>>> import numpy as np
>>> import numpy.linalg as la
>>> np.set_printoptions(precision=2, suppress=True, linewidth=200)
>>> def tidy(a):
...     return np.round(a, 2) + 0
... 
>>> mat = np.array([[1, -1, -1, 1, -1, 1, 1, -1],
...     [1, -1, 1, -1, 1, -1, 1, -1],
...     [1, 1, 1, 1, 1, 1, 1, 1],
...     [1, 1, -1, -1, -1, -1, 1, 1],
...     [1, -1, 1, -1, -1, 1, -1, 1]])
>>> mat.ravel(order="F")
array([ 1,  1,  1,  1,  1, -1, -1,  1,  1, -1, -1,  1,  1, -1,  1,  1, -1,  1, -1, -1, -1,  1,  1, -1, -1,  1, -1,  1, -1,  1,  1,  1,  1,  1, -1, -1, -1,  1,  1,  1])
>>> T = mat.reshape(5, 2, -1)
>>> T.shape
(5, 2, 4)
>>> T[:, 0]
array([[ 1, -1, -1,  1],
       [ 1, -1,  1, -1],
       [ 1,  1,  1,  1],
       [ 1,  1, -1, -1],
       [ 1, -1,  1, -1]])
>>> T.transpose(1, 0, 2)
array([[[ 1, -1, -1,  1],
        [ 1, -1,  1, -1],
        [ 1,  1,  1,  1],
        [ 1,  1, -1, -1],
        [ 1, -1,  1, -1]],

       [[-1,  1,  1, -1],
        [ 1, -1,  1, -1],
        [ 1,  1,  1,  1],
        [-1, -1,  1,  1],
        [-1,  1, -1,  1]]])
>>> u = np.array([1, -1])
>>> np.polyval(u, mat[0])
array([ 0, -2, -2,  0, -2,  0,  0, -2])
>>> np.array([np.convolve(row, u, "same") for row in mat])
array([[ 1, -2,  0,  2, -2,  2,  0, -2],
       [ 1, -2,  2, -2,  2, -2,  2, -2],
       [ 1,  0,  0,  0,  0,  0,  0,  0],
       [ 1,  0, -2,  0,  0,  0,  2,  0],
       [ 1, -2,  2, -2,  0,  2, -2,  2]])
>>> np.correlate(mat[0], mat[1], "full")
array([-1,  2, -1,  0,  1, -2,  1,  0,  1, -2,  1,  0, -1,  2, -1])
>>> np.cross(mat[0, :3], mat[1, :3])
array([-2, -2,  0])
>>> x = np.array([1, -1, -2, -3, 1, -1, 2, 3])
>>> mat @ np.ones(8)
array([0., 0., 8., 0., 0.])
>>> np.einsum("ij,j->i", mat, x)
array([-2,  4,  0, 10,  2])
>>> mat @ x
array([-2,  4,  0, 10,  2])
>>> W1 = np.array([[1, 2], [0, 2], [1, 2], [2, 0], [2, 0], [1, 1], [2, 0], [2, 2]])
>>> c = np.array([-3, 1])
>>> H = np.maximum(mat @ W1 + c, 0)
>>> (H > 0).astype(int)
array([[0, 0],
       [0, 0],
       [1, 1],
       [0, 1],
       [0, 1]])
>>> H
array([[ 0,  0],
       [ 0,  0],
       [ 8, 10],
       [ 0,  4],
       [ 0,  6]])
>>> Z = np.array([[2, 1, 5], [5, 3, 3]])
>>> W1 @ Z
array([[12,  7, 11],
       [10,  6,  6],
       [12,  7, 11],
       [ 4,  2, 10],
       [ 4,  2, 10],
       [ 7,  4,  8],
       [ 4,  2, 10],
       [14,  8, 16]])
>>> T = np.stack([mat, -1 * mat, mat[::-1]])
>>> la.matrix_rank(T.reshape(3, -1))
np.int64(2)
>>> (T @ mat.T).shape
(3, 5, 5)
>>> T.sum(axis=0)
array([[ 1, -1,  1, -1, -1,  1, -1,  1],
       [ 1,  1, -1, -1, -1, -1,  1,  1],
       [ 1,  1,  1,  1,  1,  1,  1,  1],
       [ 1, -1,  1, -1,  1, -1,  1, -1],
       [ 1, -1, -1,  1, -1,  1,  1, -1]])
>>> data = np.load("sample5.npy")
>>> data
array([[ 0.89, -0.5 , -1.  , -0.6 , -0.3 ],
       [ 0.03, -1.4 , -0.1 , -1.4 ,  0.  ],
       [-4.14, -0.2 , -2.  , -0.8 ,  1.4 ],
       [ 3.11,  0.  ,  0.4 , -0.1 , -0.9 ],
       [-4.87, -1.4 , -0.7 ,  0.2 ,  1.7 ],
       [ 0.15, -0.6 ,  0.3 , -0.9 , -0.1 ],
       [ 1.51, -1.1 ,  0.2 ,  1.6 , -0.4 ],
       [-6.  , -1.2 , -0.9 ,  0.2 ,  2.  ],
       [ 2.05,  0.3 , -0.9 , -0.6 , -0.9 ],
       [-1.66, -0.2 ,  0.8 ,  1.  ,  0.6 ],
       [-4.6 , -1.1 ,  0.3 , -1.  ,  1.7 ],
       [-0.29, -0.7 ,  2.  , -0.1 ,  0.1 ],
       [ 0.25, -0.2 ,  0.6 ,  0.6 , -0.1 ]])
>>> T = np.stack([data, 5 * data, data[::-1]])
>>> (T @ data.T).shape
(3, 13, 13)
>>> la.matrix_rank(T.reshape(3, -1))
np.int64(2)
>>> tidy(la.norm(T, axis=(1, 2)))
array([12.75, 63.76, 12.75])
>>> T.shape
(3, 13, 5)
>>> tidy(np.einsum("bij,cij->bc", T, T))
array([[ 162.63,  813.14,   15.07],
       [ 813.14, 4065.72,   75.37],
       [  15.07,   75.37,  162.63]])
>>> la.matrix_rank(T)
array([5, 5, 5])
